$ python3 -q
>>> import numpy as np
>>> np.set_printoptions(suppress=True, linewidth=140)
>>> W2 = 3 * np.array([[1.1, 0.1, -0.7, -0.5, 0.1, -1.2, -0.2],
...     [0.0, -1.3, 0.4, -0.7, 1.4, 0.3, -1.5]])
>>> rng = np.random.default_rng(462345)
>>> idx = rng.integers(0, 2, 10)
>>> A = W2[idx] + rng.normal(size=(10, 7))
>>> A.round(2)
array([[ 1.  , -2.64,  1.57, -2.08,  3.83,  2.03, -4.72],
       [-2.17, -3.21,  0.51, -1.28,  3.3 ,  1.07, -3.96],
       [ 2.26, -3.08,  2.73, -1.33,  2.68,  0.06, -2.75],
       [ 4.36,  1.02, -2.76, -1.59,  1.47, -1.8 ,  0.79],
       [ 3.39,  2.66, -1.95, -0.72,  1.69, -2.88,  0.65],
       [ 2.14, -3.75,  0.4 , -1.99,  6.21,  2.6 , -4.37],
       [ 0.51, -4.04,  1.33, -3.84,  4.67,  1.4 , -6.36],
       [ 0.12, -3.27,  1.64, -2.54,  5.58,  0.84, -4.5 ],
       [ 3.49,  0.04, -1.32,  0.69, -0.19, -6.08, -2.03],
       [ 2.64, -4.42,  1.  , -1.78,  4.72,  0.95, -4.26]])
>>> Q, vecs = np.linalg.qr(A[:, :3])[0], np.linalg.qr(A[:, 3:])[0]
>>> sigma = np.linalg.svd(Q.T @ vecs, compute_uv=False)
>>> print((sigma > 0.9).sum())
1
>>> W = np.array([[3, 1], [1, 2], [2, -1], [-3, -2], [2, 0], [1, 3], [-2, -2]])
>>> b = np.array([1, 0])
>>> act = np.maximum(A @ W + b, 0)
>>> print((act > 0).mean(axis=0))
[1.  0.9]
>>> W2 = np.array([[5, 5, 8], [0, 8, 5]])
>>> W @ W2
array([[ 15,  23,  29],
       [  5,  21,  18],
       [ 10,   2,  11],
       [-15, -31, -34],
       [ 10,  10,  16],
       [  5,  29,  23],
       [-10, -26, -26]])
>>> (act @ W2).round(6).argmax(axis=1)
array([2, 2, 2, 2, 2, 2, 2, 2, 2, 2])
>>> mat = np.array([[1, -2, 4, -8], [1, -1, 1, -1], [1, 0, 0, 0], [1, 1, 1, 1]])
>>> (mat + mat.T) / 2
array([[ 1. , -0.5,  2.5, -3.5],
       [-0.5, -1. ,  0.5,  0. ],
       [ 2.5,  0.5,  0. ,  0.5],
       [-3.5,  0. ,  0.5,  1. ]])
>>> (mat - mat.T) / 2
array([[ 0. , -1.5,  1.5, -4.5],
       [ 1.5,  0. ,  0.5, -1. ],
       [-1.5, -0.5,  0. , -0.5],
       [ 4.5,  1. ,  0.5,  0. ]])
>>> print(mat @ mat)
[[ -5  -8  -6 -14]
 [  0  -2   2  -8]
 [  1  -2   4  -8]
 [  4  -2   6  -8]]
>>> print(np.linalg.matrix_power(mat, 2))
[[ -5  -8  -6 -14]
 [  0  -2   2  -8]
 [  1  -2   4  -8]
 [  4  -2   6  -8]]
>>> W = np.array([[0, 2], [2, 2], [2, 0], [1, 0]])
>>> b = np.array([5, 5])
>>> act = np.maximum(mat @ W + b, 0)
>>> np.linalg.matrix_rank(act)
np.int64(2)
>>> (act > 0).mean(axis=0)
array([1., 1.])
>>> (act > 0).astype(int)
array([[1, 1],
       [1, 1],
       [1, 1],
       [1, 1]])
>>> W2 = np.array([[-4, -5, 4], [5, -1, 5]])
>>> act @ W2
array([[ 11,  -8,  19],
       [  9, -25,  41],
       [ 15, -32,  55],
       [  5, -59,  85]])
>>> (act @ W2).round(6).argmax(axis=1)
array([2, 2, 2, 2])
>>> Q = mat.astype(float).copy()
>>> for j in range(4):
...     Q[:, j] -= Q[:, :j] @ (Q[:, :j].T @ Q[:, j])
...     Q[:, j] /= np.linalg.norm(Q[:, j])
... 
>>> np.round(Q.T @ mat, 2) + 0
array([[ 2.  , -1.  ,  3.  , -4.  ],
       [ 0.  ,  2.24, -2.24,  6.26],
       [ 0.  ,  0.  ,  2.  , -3.  ],
       [ 0.  ,  0.  ,  0.  ,  1.34]])
>>> np.round(Q.T @ Q, 2) + 0
array([[1., 0., 0., 0.],
       [0., 1., 0., 0.],
       [0., 0., 1., 0.],
       [0., 0., 0., 1.]])
>>> idx = rng.permutation(4)
>>> idx
array([1, 3, 2, 0])
>>> M2 = mat[idx][:, idx]
>>> np.round(np.sort(np.abs(np.linalg.eigvals(M2))), 2)
array([0.71, 1.44, 3.43, 3.43])
>>> print(M2)
[[-1 -1  1  1]
 [ 1  1  1  1]
 [ 0  0  0  1]
 [-2 -8  4  1]]
>>> F = np.load("sample16.npy")
>>> F
array([[  5.45,  26.89, -11.61],
       [  1.52,  18.25,  -8.37],
       [  0.75,  16.29,  -7.59],
       [ -0.3 ,  13.37,  -6.38],
       [ -1.76,   7.83,  -3.89],
       [ -2.05,   4.89,  -2.44],
       [ -2.05,   4.67,  -2.32],
       [ -1.96,   3.38,  -1.64],
       [ -1.79,   2.57,  -1.2 ],
       [ -1.  ,   0.92,  -0.31],
       [ -0.94,   0.84,  -0.27],
       [ -0.9 ,   0.8 ,  -0.25],
       [ -0.09,   0.06,   0.  ],
       [  0.49,  -0.3 ,  -0.09],
       [  0.65,  -0.4 ,  -0.18],
       [  0.76,  -0.48,  -0.28],
       [  1.01,  -0.8 ,  -0.86],
       [  1.01,  -0.82,  -0.9 ],
       [  1.01,  -0.88,  -1.01],
       [  0.99,  -0.98,  -1.23],
       [  0.81,  -1.26,  -1.77],
       [  0.66,  -1.42,  -2.06],
       [  0.52,  -1.56,  -2.29],
       [  0.5 ,  -1.58,  -2.33],
       [  0.21,  -1.83,  -2.74],
       [ -0.79,  -2.6 ,  -3.84],
       [ -1.03,  -2.78,  -4.08],
       [ -2.  ,  -3.49,  -4.92],
       [ -2.29,  -3.69,  -5.15],
       [ -4.47,  -5.23,  -6.73],
       [ -5.9 ,  -6.24,  -7.65],
       [ -8.07,  -7.77,  -8.93],
       [ -9.54,  -8.81,  -9.74],
       [-10.26,  -9.32, -10.12],
       [-12.92, -11.23, -11.48]])
>>> hat = F @ np.linalg.solve(F.T @ F, F.T)
>>> np.linalg.matrix_rank(np.eye(35) - hat)
np.int64(32)
>>> np.round(np.linalg.eigvalsh(hat), 2) + 0
array([0., 0., 0., 0., 0., 0., 0., 0., 0., 0., 0., 0., 0., 0., 0., 0., 0., 0., 0., 0., 0., 0., 0., 0., 0., 0., 0., 0., 0., 0., 0., 0., 1.,
       1., 1.])
>>> print(np.round(np.diag(hat), 2) + 0)
[0.5  0.21 0.17 0.13 0.09 0.07 0.06 0.05 0.04 0.01 0.01 0.01 0.   0.   0.01 0.01 0.03 0.03 0.03 0.04 0.05 0.05 0.05 0.06 0.06 0.06 0.06
 0.07 0.07 0.08 0.09 0.13 0.17 0.19 0.31]
